% python3 -q
>>> import numpy as np
>>> import numpy.linalg as la
>>> np.set_printoptions(suppress=True, linewidth=100)
>>> W0 = np.loadtxt("block14.csv", delimiter=",")
>>> print(W0)
[[ 1.  0.  0.  0.  0.  0.  0.  0.  0.]
 [ 4.  1.  0.  0.  0.  0.  0.  0.  0.]
 [-9.  5.  1.  0.  0.  0.  0.  0.  0.]
 [ 7.  6. -9.  1.  0.  0.  0.  0.  0.]
 [ 4. -2. -9.  4.  1.  0.  0.  0.  0.]
 [ 9. -1.  5.  3.  9.  1.  0.  0.  0.]
 [-2.  0.  0. -6.  2.  3.  1.  0.  0.]
 [ 7.  8.  6.  3.  3. -2.  2.  1.  0.]
 [-3. -3.  6.  4. -3. -4.  0. -3.  1.]]
>>> def softmax(z):
...     e = np.exp(z - z.max(axis=-1, keepdims=True))
...     return e / e.sum(axis=-1, keepdims=True)
... 
>>> print(np.round(softmax(W0).sum(axis=1), 1))
[1. 1. 1. 1. 1. 1. 1. 1. 1.]
>>> print(np.round(softmax(W0[8] + 3), 1) + 0)
[0.  0.  0.9 0.1 0.  0.  0.  0.  0. ]
>>> S = W0 @ W0.T / np.sqrt(9)
>>> print(np.round(softmax(S + np.triu(np.full(S.shape, -np.inf), 1)), 1) + 0)
[[1. 0. 0. 0. 0. 0. 0. 0. 0.]
 [0. 1. 0. 0. 0. 0. 0. 0. 0.]
 [0. 0. 1. 0. 0. 0. 0. 0. 0.]
 [0. 0. 0. 1. 0. 0. 0. 0. 0.]
 [0. 0. 0. 0. 1. 0. 0. 0. 0.]
 [0. 0. 0. 0. 0. 1. 0. 0. 0.]
 [0. 0. 0. 0. 0. 0. 1. 0. 0.]
 [0. 0. 0. 0. 0. 0. 0. 1. 0.]
 [0. 0. 0. 0. 0. 0. 0. 0. 1.]]
>>> print(np.round(softmax(S)[8] @ W0, 1) + 0)
[-3. -3.  6.  4. -3. -4.  0. -3.  1.]
>>> W1 = np.array([[2, 3, 2],
...     [0, 1, 1],
...     [1, 1, 3],
...     [2, 1, 0],
...     [0, 2, 1],
...     [0, 1, 2],
...     [3, 3, 2],
...     [1, 3, 1],
...     [2, 3, 0]])
>>> c = np.array([-2, 1, -1])
>>> act = np.maximum(W0 @ W1 + c, 0)
>>> print((act > 0).astype(int))
[[0 1 1]
 [1 1 1]
 [0 0 0]
 [1 1 0]
 [1 1 0]
 [1 1 1]
 [0 0 1]
 [1 1 1]
 [1 0 0]]
>>> print(act)
[[ 0.  4.  1.]
 [ 6. 14.  8.]
 [ 0.  0.  0.]
 [ 5. 20.  0.]
 [ 5.  8.  0.]
 [27. 54. 42.]
 [ 0.  0.  5.]
 [31. 52. 43.]
 [ 5.  0.  0.]]
>>> print(np.round((act > 0).mean(axis=0), 1))
[0.7 0.7 0.6]
>>> W2 = np.array([[9, -2, -1], [-9, -2, 0], [-1, 1, -3]])
>>> print(W1 @ W2)
[[-11  -8  -8]
 [-10  -1  -3]
 [ -3  -1 -10]
 [  9  -6  -2]
 [-19  -3  -3]
 [-11   0  -6]
 [ -2 -10  -9]
 [-19  -7  -4]
 [ -9 -10  -2]]
>>> print(act @ W2)
[[ -37.   -7.   -3.]
 [ -80.  -32.  -30.]
 [   0.    0.    0.]
 [-135.  -50.   -5.]
 [ -27.  -26.   -5.]
 [-285. -120. -153.]
 [  -5.    5.  -15.]
 [-232. -123. -160.]
 [  45.  -10.   -5.]]
>>> M2 = np.array([[6, 1],
...     [5, 2],
...     [9, 6],
...     [8, 7],
...     [8, 9],
...     [1, 0],
...     [6, 9],
...     [0, 0],
...     [2, 7]])
>>> print(W0 @ M2)
[[  6.   1.]
 [ 29.   6.]
 [-20.   7.]
 [ -1. -28.]
 [-27. -17.]
 [191. 139.]
 [-35. -17.]
 [194. 125.]
 [ 27.  35.]]
>>> print(np.einsum("ij->j", W0))
[18. 14.  0.  9. 12. -2.  3. -2.  1.]
>>> print(np.vstack([W0, M2.T]).shape)
(11, 9)
>>> ang = np.radians(90)
>>> Rm = np.eye(9)
>>> Rm[5, 5] = Rm[0, 0] = np.cos(ang)
>>> Rm[5, 0], Rm[0, 5] = -np.sin(ang), np.sin(ang)
>>> print(Rm.round(1) + 0)
[[ 0.  0.  0.  0.  0.  1.  0.  0.  0.]
 [ 0.  1.  0.  0.  0.  0.  0.  0.  0.]
 [ 0.  0.  1.  0.  0.  0.  0.  0.  0.]
 [ 0.  0.  0.  1.  0.  0.  0.  0.  0.]
 [ 0.  0.  0.  0.  1.  0.  0.  0.  0.]
 [-1.  0.  0.  0.  0.  0.  0.  0.  0.]
 [ 0.  0.  0.  0.  0.  0.  1.  0.  0.]
 [ 0.  0.  0.  0.  0.  0.  0.  1.  0.]
 [ 0.  0.  0.  0.  0.  0.  0.  0.  1.]]
>>> M2 = W0 @ Rm.T
>>> print(np.round(la.det(Rm), 1), np.trace(Rm))
1.0 7.0
>>> print(np.round(la.svd(W0, compute_uv=False), 1) + 0, np.round(la.svd(M2, compute_uv=False), 1) + 0)
[19.7 16.5 11.5 10.2  6.   2.3  1.5  0.2  0. ] [19.7 16.5 11.5 10.2  6.   2.3  1.5  0.2  0. ]
>>> print(M2.round(1) + 0)
[[ 0.  0.  0.  0.  0. -1.  0.  0.  0.]
 [ 0.  1.  0.  0.  0. -4.  0.  0.  0.]
 [ 0.  5.  1.  0.  0.  9.  0.  0.  0.]
 [ 0.  6. -9.  1.  0. -7.  0.  0.  0.]
 [ 0. -2. -9.  4.  1. -4.  0.  0.  0.]
 [ 1. -1.  5.  3.  9. -9.  0.  0.  0.]
 [ 3.  0.  0. -6.  2.  2.  1.  0.  0.]
 [-2.  8.  6.  3.  3. -7.  2.  1.  0.]
 [-4. -3.  6.  4. -3.  3.  0. -3.  1.]]
